$ ipython --no-banner

In [1]: import numpy as np

In [2]: np.set_printoptions(suppress=True, linewidth=100)

In [3]: X = np.loadtxt("run5.csv", delimiter=",")

In [4]: print(X)
[[ 0. -2. -1.  2.]
 [ 2.  0.  0.  1.]
 [ 1.  0.  0. -3.]
 [-2. -1.  3.  0.]]

In [5]: x = np.array([0, 0, -1, -2])

In [6]: print(np.round(np.linalg.svd(X, compute_uv=False), 2))
[3.99 3.99 1.75 1.75]

In [7]: print(round(float(np.linalg.det(X)), 2))
49.0

In [8]: q = np.linalg.solve(np.eye(4) - X, np.eye(4) + X)

In [9]: print(round(np.linalg.det(q), 2))
1.0

In [10]: print(np.round(q @ q.T, 2) + 0)
[[1. 0. 0. 0.]
 [0. 1. 0. 0.]
 [0. 0. 1. 0.]
 [0. 0. 0. 1.]]

In [11]: print(np.round(np.linalg.det(X), 2))
49.0

In [12]: print(np.round(np.linalg.matrix_power(X, 2), 2))
[[ -9.  -2.   6.   1.]
 [ -2.  -5.   1.   4.]
 [  6.   1. -10.   2.]
 [  1.   4.   2. -14.]]

In [13]: print((X - X.T) / 2)
[[ 0. -2. -1.  2.]
 [ 2.  0.  0.  1.]
 [ 1.  0.  0. -3.]
 [-2. -1.  3.  0.]]

In [14]: print(np.allclose(X @ X.T, X.T @ X))
True

In [15]: print(X @ X)
[[ -9.  -2.   6.   1.]
 [ -2.  -5.   1.   4.]
 [  6.   1. -10.   2.]
 [  1.   4.   2. -14.]]

In [16]: print(np.allclose(X, X.T))
False

In [17]: print(np.trace(X))
0.0

In [18]: print(np.round(np.sort(np.abs(np.linalg.eigvals(X))), 2))
[1.75 1.75 3.99 3.99]

In [19]: x = np.array([3, 3, -3, -2])

In [20]: a = np.maximum(X @ x, 0)

In [21]: print(np.maximum(X @ x, 0) - np.maximum(-X @ x, 0))
[ -7.   4.   9. -18.]

In [22]: print(np.maximum(X @ (3 * x), 0))
[ 0. 12. 27.  0.]

In [23]: print(X.T @ a)
[ 17.   0.   0. -23.]

In [24]: print(a)
[0. 4. 9. 0.]

In [25]: print(X * (a > 1e-9)[:, None])
[[ 0. -0. -0.  0.]
 [ 2.  0.  0.  1.]
 [ 1.  0.  0. -3.]
 [-0. -0.  0.  0.]]

In [26]: rng = np.random.default_rng(919)

In [27]: z = rng.permutation(4)

In [28]: other = X[:, z] * rng.choice([-1, 1], 4)

In [29]: print(other)
[[-2.  2. -1. -0.]
 [ 0.  1.  0. -2.]
 [ 0. -3.  0. -1.]
 [-1.  0.  3.  2.]]

In [30]: Uu, _, vt = np.linalg.svd(X.T @ other)

In [31]: print(np.round(np.linalg.lstsq(X, other)[0], 2) + 0)
[[ 0.  0.  0. -1.]
 [ 1.  0.  0.  0.]
 [ 0.  0.  1.  0.]
 [ 0.  1.  0.  0.]]

In [32]: print(np.round(Uu @ vt, 2) + 0)
[[ 0.  0.  0. -1.]
 [ 1.  0.  0.  0.]
 [ 0.  0.  1.  0.]
 [ 0.  1.  0.  0.]]
